% python3 -q
>>> import numpy as np
>>> np.set_printoptions(precision=2, suppress=True, linewidth=140)
>>> feats = np.array([[2, 3, 2, 3], [2, 2, 2, 2], [2, 3, 2, 3], [2, 2, 2, 2]])
>>> # column 2 repeats column 0
>>> print(np.linalg.matrix_rank(feats, rtol=0.1))
1
>>> print(np.argsort(-np.linalg.norm(feats, axis=0).round(6), kind="stable")[:3])
[1 3 0]
>>> print(round(float(np.linalg.norm(feats, 2) / np.linalg.norm(feats)), 2))
1.0
>>> Uu, sig, VT = np.linalg.svd(feats)
>>> vecs = VT[:(sig > 1e-8).sum()]
>>> rng = np.random.default_rng(45)
>>> x = feats[3] + 4 * feats[0] + rng.integers(2) * np.eye(4)[2]
>>> print(x)
[10. 14. 11. 14.]
>>> print(np.round(vecs.T @ vecs, 2) + 0)
[[0.5 0.  0.5 0. ]
 [0.  0.5 0.  0.5]
 [0.5 0.  0.5 0. ]
 [0.  0.5 0.  0.5]]
>>> print(np.round(np.linalg.norm(x - vecs.T @ vecs @ x), 2))
0.71
>>> print(np.allclose(vecs.T @ vecs @ x, x))
False
>>> Y = feats / np.sqrt((feats ** 2).mean(axis=1, keepdims=True))
>>> print(Y[2])
[0.78 1.18 0.78 1.18]
>>> print(np.linalg.matrix_rank(Y) == np.linalg.matrix_rank(feats))
True
>>> print(feats - feats.mean(axis=1, keepdims=True))
[[-0.5  0.5 -0.5  0.5]
 [ 0.   0.   0.   0. ]
 [-0.5  0.5 -0.5  0.5]
 [ 0.   0.   0.   0. ]]
>>> print(np.linalg.norm(Y, axis=1))
[2. 2. 2. 2.]
>>> print(np.linalg.matrix_rank(feats - feats.mean(axis=1, keepdims=True)))
1
>>> print(np.allclose(feats, feats.T))
False
>>> print((feats + feats.T) / 2)
[[2.  2.5 2.  2.5]
 [2.5 2.  2.5 2. ]
 [2.  2.5 2.  2.5]
 [2.5 2.  2.5 2. ]]
>>> print(feats @ feats)
[[20 24 20 24]
 [16 20 16 20]
 [20 24 20 24]
 [16 20 16 20]]
>>> print(np.round(np.linalg.det(2 * feats), 2), round(float(np.linalg.det(feats)), 2))
0.0 0.0
>>> print(np.kron(np.eye(2, dtype=int), feats))
[[2 3 2 3 0 0 0 0]
 [2 2 2 2 0 0 0 0]
 [2 3 2 3 0 0 0 0]
 [2 2 2 2 0 0 0 0]
 [0 0 0 0 2 3 2 3]
 [0 0 0 0 2 2 2 2]
 [0 0 0 0 2 3 2 3]
 [0 0 0 0 2 2 2 2]]
>>> print(np.round(np.linalg.det(feats[::-1]), 2))
0.0
>>> print(np.round(np.linalg.eigvals(feats), 2) + 0)
[ 8.9 -0.9  0.   0. ]
>>> print(np.einsum("ij,ji->", feats, feats))
80
>>> Y = np.array([[-2, -4, 1, 5, 3, -4], [3, 2, -2, -5, -2, 5]])
>>> J = Y.T @ Y
>>> print(J)
[[ 13  14  -8 -25 -12  23]
 [ 14  20  -8 -30 -16  26]
 [ -8  -8   5  15   7 -14]
 [-25 -30  15  50  25 -45]
 [-12 -16   7  25  13 -22]
 [ 23  26 -14 -45 -22  41]]
>>> # equal to its transpose
>>> labels = rng.permutation(6)
>>> print(labels)
[2 4 5 0 1 3]
>>> Y = J[labels][:, labels]
>>> print(Y)
[[  5   7 -14  -8  -8  15]
 [  7  13 -22 -12 -16  25]
 [-14 -22  41  23  26 -45]
 [ -8 -12  23  13  14 -25]
 [ -8 -16  26  14  20 -30]
 [ 15  25 -45 -25 -30  50]]
>>> print(np.round(np.sort(np.abs(np.linalg.eigvals(Y))), 2) + 0)
[  0.   0.   0.   0.   4. 138.]
>>> print(np.allclose(Y, J))
False
>>> print(np.diag(Y))
[ 5 13 41 13 20 50]
>>> mat = np.load("block4.npy")
>>> print(mat)
[[0.5  0.25 0.25]
 [0.   0.67 0.33]
 [0.29 0.29 0.43]]
>>> cov = mat.T @ mat
>>> print(np.linalg.eigvalsh(cov)[::-1])
[1.04 0.22 0.02]
>>> print(np.allclose(cov, cov.T))
True
>>> print(cov)
[[0.33 0.21 0.25]
 [0.21 0.59 0.41]
 [0.25 0.41 0.36]]
>>> print(np.linalg.svd(mat, compute_uv=False) ** 2)
[1.04 0.22 0.02]
>>> Y = np.linalg.inv(mat)
>>> print(np.round(np.linalg.det(mat) * np.linalg.det(Y), 2))
1.0
>>> print(np.round(mat @ Y, 2) + 0)
[[1. 0. 0.]
 [0. 1. 0.]
 [0. 0. 1.]]
>>> print(np.round(np.linalg.inv(Y), 2) + 0)
[[0.5  0.25 0.25]
 [0.   0.67 0.33]
 [0.29 0.29 0.43]]
>>> print(np.linalg.matrix_power(mat, 2))
[[0.32 0.36 0.32]
 [0.1  0.54 0.37]
 [0.27 0.38 0.35]]
>>> print(np.linalg.matrix_power(mat, 100))
[[0.2  0.45 0.35]
 [0.2  0.45 0.35]
 [0.2  0.45 0.35]]
>>> print(np.sort(np.abs(np.linalg.eigvals(mat)))[::-1])
[1.   0.43 0.17]
>>> print(mat.sum(axis=1))
[1. 1. 1.]
>>> p = np.eye(3)[0]
>>> for _ in range(7):
...     p = p @ mat
...     print(p.round(2))
... 
[0.5  0.25 0.25]
[0.32 0.36 0.32]
[0.25 0.41 0.34]
[0.22 0.43 0.34]
[0.21 0.44 0.35]
[0.2  0.45 0.35]
[0.2  0.45 0.35]
>>> x = np.array([4, 3, 1])
>>> rhs = mat @ x
>>> b, lr = np.zeros(3), 1 / np.linalg.norm(mat, 2) ** 2
>>> for i in range(40):
...     b -= lr * mat.T @ (mat @ b - rhs)
...     if i % 10 == 0: print(i, round(np.linalg.norm(mat @ b - rhs), 2))
... 
0 0.74
10 0.24
20 0.18
30 0.15
>>> print(b)
[3.72 2.63 1.66]
>>> arr = np.load("test8.npy")
>>> print(arr)
[[-31.61 -20.35 -21.93  18.16]
 [-30.07 -20.56 -21.19  20.64]
 [-27.91 -21.22 -20.82  20.49]
 [-29.98 -20.52 -21.22  19.4 ]
 [-28.81 -19.32 -19.26  20.19]
 [-31.24 -18.75 -21.18  20.43]
 [-28.95 -18.69 -19.42  20.75]
 [-32.22 -19.65 -19.24  19.59]
 [-29.17 -18.79 -19.64  19.45]
 [-30.35 -20.25 -20.51  18.91]
 [-29.48 -19.78 -19.42  21.42]
 [-29.75 -19.54 -20.65  19.73]
 [-31.12 -19.45 -18.98  20.17]
 [-30.09 -19.63 -19.23  19.45]
 [-29.46 -19.72 -20.43  17.47]
 [-29.26 -21.57 -20.43  20.57]
 [-29.24 -19.8  -19.88  20.95]
 [-30.36 -20.52 -21.37  19.26]
 [-29.79 -18.69 -20.39  21.2 ]
 [-29.06 -20.58 -20.75  18.78]
 [-28.93 -21.43 -20.19  22.18]
 [-30.37 -21.3  -19.9   20.49]
 [-29.92 -20.43 -18.95  19.2 ]
 [-30.92 -21.27 -19.38  21.08]
 [-29.47 -18.02 -20.39  20.01]
 [-29.64 -17.76 -17.26  19.31]
 [-29.65 -17.56 -20.74  20.62]
 [-30.27 -19.38 -20.41  17.46]
 [-30.12 -19.14 -19.89  19.32]]
>>> print(round(float(np.linalg.norm(arr, 2) / np.linalg.norm(arr)), 2))
1.0
>>> print([round(float(x), 2) for x in np.linalg.svd(arr, compute_uv=False)[:3]])
[245.96, 6.28, 5.56]
>>> print(np.linalg.cond(arr) > 100)
False
>>> print(np.abs(np.linalg.svd(arr)[2][-1]))
[0.27 0.55 0.77 0.17]
